$ python -q
>>> import numpy as np
>>> from numpy import linalg as LA
>>> np.set_printoptions(precision=2, suppress=True, linewidth=100)
>>> J = np.load("block14.npy")
>>> J
array([[ 2,  0,  2,  0,  2,  0],
       [ 2, -3,  2, -3,  2, -3],
       [ 3,  1,  3,  1,  3,  1],
       [ 2,  0,  2,  0,  2,  0],
       [ 2, -3,  2, -3,  2, -3],
       [ 3,  1,  3,  1,  3,  1]])
>>> x0 = np.array([0, 2, 2, 2, 0, 0])
>>> J * x0
array([[ 0,  0,  4,  0,  0,  0],
       [ 0, -6,  4, -6,  0,  0],
       [ 0,  2,  6,  2,  0,  0],
       [ 0,  0,  4,  0,  0,  0],
       [ 0, -6,  4, -6,  0,  0],
       [ 0,  2,  6,  2,  0,  0]])
>>> (J @ x0).argmax()
np.int64(2)
>>> (J * x0).sum(axis=1)
array([ 4, -8, 10,  4, -8, 10])
>>> J @ (2 * x0)
array([  8, -16,  20,   8, -16,  20])
>>> J @ x0
array([ 4, -8, 10,  4, -8, 10])
>>> np.einsum("ij,j->i", J, x0)
array([ 4, -8, 10,  4, -8, 10])
>>> J @ np.ones(6)
array([ 6., -3., 12.,  6., -3., 12.])
>>> Uu, sigma, Vh = LA.svd(J)
>>> sigma.round(2) + 0
array([10.42,  7.3 ,  0.  ,  0.  ,  0.  ,  0.  ])
>>> np.argmax(sigma[:-1] / (sigma[1:] + 1e-6)) + 1
np.int64(2)
>>> Y = Uu[:, :2] @ np.diag(sigma[:2]) @ Vh[:2]
>>> LA.matrix_rank(J, rtol=0.05)
np.int64(2)
>>> Y.round(2) + 0
array([[ 2.,  0.,  2.,  0.,  2.,  0.],
       [ 2., -3.,  2., -3.,  2., -3.],
       [ 3.,  1.,  3.,  1.,  3.,  1.],
       [ 2.,  0.,  2.,  0.,  2.,  0.],
       [ 2., -3.,  2., -3.,  2., -3.],
       [ 3.,  1.,  3.,  1.,  3.,  1.]])
>>> round(float(LA.norm(J - Y) / LA.norm(J)), 2)
0.0
>>> round(float(LA.norm(J - Y, 2)), 2), round(sigma[2], 2)
(0.0, np.float64(0.0))
>>> np.round(np.abs(J - Y).max(), 2)
np.float64(0.0)
>>> rng = np.random.default_rng(5516)
>>> z = rng.permutation(6)
>>> z
array([3, 4, 0, 1, 2, 5])
>>> Y = J[z][:, z]
>>> np.trace(Y)
np.int64(5)
>>> np.round(np.sort(np.abs(LA.eigvals(Y))), 2) + 0
array([0., 0., 0., 0., 0., 5.])
>>> Y
array([[ 0,  2,  2,  0,  2,  0],
       [-3,  2,  2, -3,  2, -3],
       [ 0,  2,  2,  0,  2,  0],
       [-3,  2,  2, -3,  2, -3],
       [ 1,  3,  3,  1,  3,  1],
       [ 1,  3,  3,  1,  3,  1]])
>>> np.diag(Y)
array([ 0,  2,  2, -3,  3,  1])
>>> Uu, sigma, Vh = LA.svd(J)
>>> V = Vh[:(sigma > 1e-8).sum()]
>>> x0 = J[4] + -3 * J[1] + rng.integers(2) * np.eye(6)[0]
>>> x0
array([-4.,  6., -4.,  6., -4.,  6.])
>>> np.allclose(V.T @ V @ x0, x0)
True
>>> LA.matrix_rank(np.vstack([J, x0]))
np.int64(2)
>>> m1 = np.array([[-1, 2, 0, -1], [0, 2, 2, 2], [1, -2, -2, 0], [-1, 0, 2, -1]])
>>> m1[:, 1] = -3 * m1[:, 3]
>>> m1
array([[-1,  3,  0, -1],
       [ 0, -6,  2,  2],
       [ 1,  0, -2,  0],
       [-1,  3,  2, -1]])
>>> z = rng.permutation(4)
>>> z
array([1, 2, 3, 0])
>>> Y = m1[z][:, z]
>>> np.allclose(Y, m1)
False
>>> np.diag(Y)
array([-6, -2, -1, -1])
>>> Y
array([[-6,  2,  2,  0],
       [ 0, -2,  0,  1],
       [ 3,  2, -1, -1],
       [ 3,  0, -1, -1]])
>>> round(float(LA.det(m1.T)), 2)
-0.0
>>> np.round(np.poly(m1), 2) + 0
array([ 1., 10., 22.,  8.,  0.])
>>> np.einsum("ii->", m1)
np.int64(-10)
>>> round(LA.det(m1[::-1]), 2)
np.float64(0.0)
>>> np.einsum("ij,ji->", m1, m1)
np.int64(56)
>>> Uu, sigma, Vh = LA.svd(m1, full_matrices=False)
>>> (sigma > 1e-8).sum()
np.int64(3)
>>> np.abs(Uu[:, 0]).round(6).argmax()
np.int64(1)
>>> np.round(Uu.T @ m1 @ Vh.T, 2) + 0
array([[7.84, 0.  , 0.  , 0.  ],
       [0.  , 3.64, 0.  , 0.  ],
       [0.  , 0.  , 0.59, 0.  ],
       [0.  , 0.  , 0.  , 0.  ]])
>>> np.round(np.sqrt((sigma ** 2).sum()), 2), np.round(LA.norm(m1), 2)
(np.float64(8.66), np.float64(8.66))
>>> np.round(Vh @ Vh.T, 2) + 0
array([[1., 0., 0., 0.],
       [0., 1., 0., 0.],
       [0., 0., 1., 0.],
       [0., 0., 0., 1.]])
>>> np.cumsum(sigma ** 2) / np.sum(sigma ** 2)
array([0.82, 1.  , 1.  , 1.  ])
>>> np.abs(Vh[0])
array([0.1 , 0.94, 0.12, 0.31])
>>> Y = np.array([[0, 3], [2, -1]])
>>> E = np.triu(Y, 1)
>>> E
array([[0, 3],
       [0, 0]])
>>> rk = LA.matrix_rank(E)
>>> rk
np.int64(1)
>>> N = LA.svd(E)[2][rk:].T
>>> N[:, 0] / N[np.abs(N[:, 0]).round(6).argmax(), 0]
array([ 1., -0.])
>>> np.allclose(E @ N, 0)
True
>>> LA.matrix_rank(E.T @ E), LA.matrix_rank(E @ E.T)
(np.int64(1), np.int64(1))
>>> [int(LA.matrix_rank(E[:, :j + 1])) for j in range(2)]
[0, 1]
>>> N @ N.T
array([[1., 0.],
       [0., 0.]])
>>> N.shape
(2, 1)
>>> [int(LA.matrix_rank(E[:i])) for i in range(1, len(E) + 1)]
[1, 1]
>>> np.argsort(-LA.norm(E, axis=0).round(6), kind="stable")[:3]
array([1, 0])
>>> LA.matrix_rank(E, rtol=0.1)
np.int64(1)
>>> round(LA.norm(E, 2) / LA.norm(E), 2)
np.float64(1.0)
>>> LA.cond(E) > 100
np.True_
>>> feats = np.loadtxt("sample17.csv", delimiter=",")
>>> feats
array([[1.  , 0.7 , 0.49],
       [0.7 , 1.  , 0.7 ],
       [0.49, 0.7 , 1.  ]])
>>> ev, V = LA.eig(feats)
>>> np.round(feats @ V[:, 0] - ev[0] * V[:, 0], 2) + 0
array([0., 0., 0.])
>>> np.round(np.prod(ev), 2)
np.float64(0.26)
>>> np.sort(LA.eigvals(LA.inv(feats)))
array([0.44, 1.96, 4.44])
>>> feats - feats[0]
array([[ 0.  ,  0.  ,  0.  ],
       [-0.3 ,  0.3 ,  0.21],
       [-0.51,  0.  ,  0.51]])
>>> np.count_nonzero(feats)
np.int64(9)
>>> feats.shape
(3, 3)
>>> np.zeros(3, 3)
Traceback (most recent call last):
  File "<python-input-84>", line 1, in <module>
    np.zeros(3, 3)
    ~~~~~~~~^^^^^^
TypeError: Cannot interpret '3' as a data type
>>> feats[:, 3]
Traceback (most recent call last):
  File "<python-input-85>", line 1, in <module>
    feats[:, 3]
    ~~~~~^^^^^^
IndexError: index 3 is out of bounds for axis 1 with size 3
>>> K = np.load("data.npy")
>>> K
array([[3, 0, 0, 0],
       [0, 0, 0, 0],
       [0, 0, 3, 0],
       [0, 0, 0, 1]])
>>> Y = np.array([[1, 1, -2], [2, -1, -2], [1, 2, 3], [2, 3, 0]])
>>> Y.T @ K.T
array([[ 3,  0,  3,  2],
       [ 3,  0,  6,  3],
       [-6,  0,  9,  0]])
>>> K @ Y
array([[ 3,  3, -6],
       [ 0,  0,  0],
       [ 3,  6,  9],
       [ 2,  3,  0]])
>>> LA.matrix_rank(np.vstack([K, Y.T]))
np.int64(4)
>>> [int(LA.matrix_rank(LA.matrix_power(K, p))) for p in range(1, 5)]
[3, 3, 3, 3]
>>> np.sort(LA.eigvals(K))
array([0., 1., 3., 3.])
>>> np.count_nonzero(K)
np.int64(3)
>>> K.sum(axis=0)
array([3, 0, 3, 1])
>>> LA.rank(K)
Traceback (most recent call last):
  File "<python-input-96>", line 1, in <module>
    LA.rank(K)
    ^^^^^^^
AttributeError: module 'numpy.linalg' has no attribute 'rank'
>>> K.mean(axis=0)
array([0.75, 0.  , 0.75, 0.25])
>>> round(LA.norm(K), 2)
np.float64(4.36)
>>> LA.matrix_rank(K)
np.int64(3)
>>> np.abs(K).max()
np.int64(3)
>>> Uu, sigma, Vh = LA.svd(K)
>>> V = Vh[:(sigma > 1e-8).sum()]
>>> x0 = K[0] + 5 * K[2] + rng.integers(2) * np.eye(4)[3]
>>> x0
array([ 3.,  0., 15.,  1.])
>>> round(float(LA.norm(x0 - V.T @ V @ x0)), 2)
0.0
>>> V.T @ V
array([[1., 0., 0., 0.],
       [0., 0., 0., 0.],
       [0., 0., 1., 0.],
       [0., 0., 0., 1.]])
>>> LA.matrix_rank(np.vstack([K, x0]))
np.int64(3)
>>> np.diag(V.T @ V)
array([1., 0., 1., 1.])
>>> W0 = np.load("mat.npy")
>>> W0
array([[ 1,  0,  0,  0],
       [ 2,  1,  0,  0],
       [-1,  3,  1,  0],
       [ 0, -1, -3,  1]])
>>> round(np.log10(LA.cond(W0)))
2
>>> np.argsort(-LA.norm(W0, axis=0).round(6), kind="stable")[:3]
array([1, 2, 0])
>>> np.round(LA.norm(W0, 2) / LA.norm(W0), 2)
np.float64(0.78)
>>> LA.matrix_rank(W0, rtol=0.1)
np.int64(3)
>>> [round(float(x), 2) for x in LA.svd(W0, compute_uv=False)[:3]]
[4.14, 2.42, 2.23]
>>> M = np.array([[-2.57, -0.1, 1.3],
...     [2.8, 0.6, -1.4],
...     [-0.84, -0.1, 0.4],
...     [1.32, 0.1, -0.7],
...     [-2.54, 0.3, 1.3],
...     [0.72, -2.2, -0.3],
...     [-0.47, 0.2, 0.2],
...     [2.81, 2.1, -1.4],
...     [-0.41, 0.4, 0.2],
...     [-0.62, -0.2, 0.3],
...     [5.43, 1.1, -2.7],
...     [-3.62, -0.2, 1.8],
...     [0.61, -2.2, -0.3],
...     [-3.84, 0.5, 1.9],
...     [0.97, 0.0, -0.5],
...     [-0.69, 1.8, 0.4]])
>>> x0 = np.array([0, 2, 2])
>>> (M @ x0).argmax()
np.int64(13)
>>> M @ np.eye(3)[1]
array([-0.1,  0.6, -0.1,  0.1,  0.3, -2.2,  0.2,  2.1,  0.4, -0.2,  1.1, -0.2, -2.2,  0.5,  0. ,
        1.8])
>>> x0 @ M
Traceback (most recent call last):
  File "<python-input-120>", line 1, in <module>
    x0 @ M
    ~~~^~~
ValueError: matmul: Input operand 1 has a mismatch in its core dimension 0, with gufunc signature (n?,k),(k,m?)->(n?,m?) (size 16 is different from 3)
>>> (M * x0).sum(axis=1)
array([ 2.4, -1.6,  0.6, -1.2,  3.2, -5. ,  0.8,  1.4,  1.2,  0.2, -3.2,  3.2, -5. ,  4.8, -1. ,
        4.4])
>>> Xs = M - M.mean(axis=0)
>>> V = LA.svd(Xs)[2][:2]
>>> Y = Xs - Xs @ V.T @ V
>>> np.round(np.cov(Xs @ V.T, rowvar=False), 2) + 0
array([[7.68, 0.  ],
       [0.  , 1.23]])
>>> np.round(Y.std(axis=0), 2) + 0
array([0.01, 0.  , 0.02])
>>> round(float(LA.norm(Y) / LA.norm(Xs)), 2)
0.01
>>> Z = M[[1, 7]].astype(float)
>>> for _ in range(4):
...     z = LA.norm(M[:, None] - Z, axis=-1).argmin(axis=1)
...     Z = np.array([M[z == j].mean(axis=0) for j in range(2)])
... 
>>> z
array([0, 1, 0, 1, 0, 0, 0, 1, 0, 0, 1, 0, 0, 0, 0, 0])
>>> np.bincount(z)
array([12,  4])
>>> Z[1] - Z[0]
array([ 4.2 ,  1.12, -2.11])
>>> Z
array([[-1.11, -0.15,  0.56],
       [ 3.09,  0.97, -1.55]])
>>> mat = np.load("test0.npy")
>>> mat
array([[2.05, 1.  , 2.  , 2.  ],
       [1.  , 0.05, 1.  , 0.  ],
       [1.  , 0.  , 2.05, 1.  ],
       [2.  , 1.  , 2.  , 2.05]])
>>> np.round(LA.norm(mat) ** 2 / LA.norm(mat, 2) ** 2, 2)
np.float64(1.05)
>>> round(float(LA.norm(mat, "nuc")), 2)
7.48
>>> np.round(mat[2] @ mat[0], 2)
np.float64(8.15)
>>> LA.norm(mat, axis=0)
array([3.19, 1.42, 3.63, 3.03])
>>> LA.norm(mat, axis=1)
array([3.63, 1.42, 2.49, 3.63])
>>> round(LA.norm(mat[2], 1), 2), round(LA.norm(mat[2], np.inf), 2)
(np.float64(4.05), np.float64(2.05))
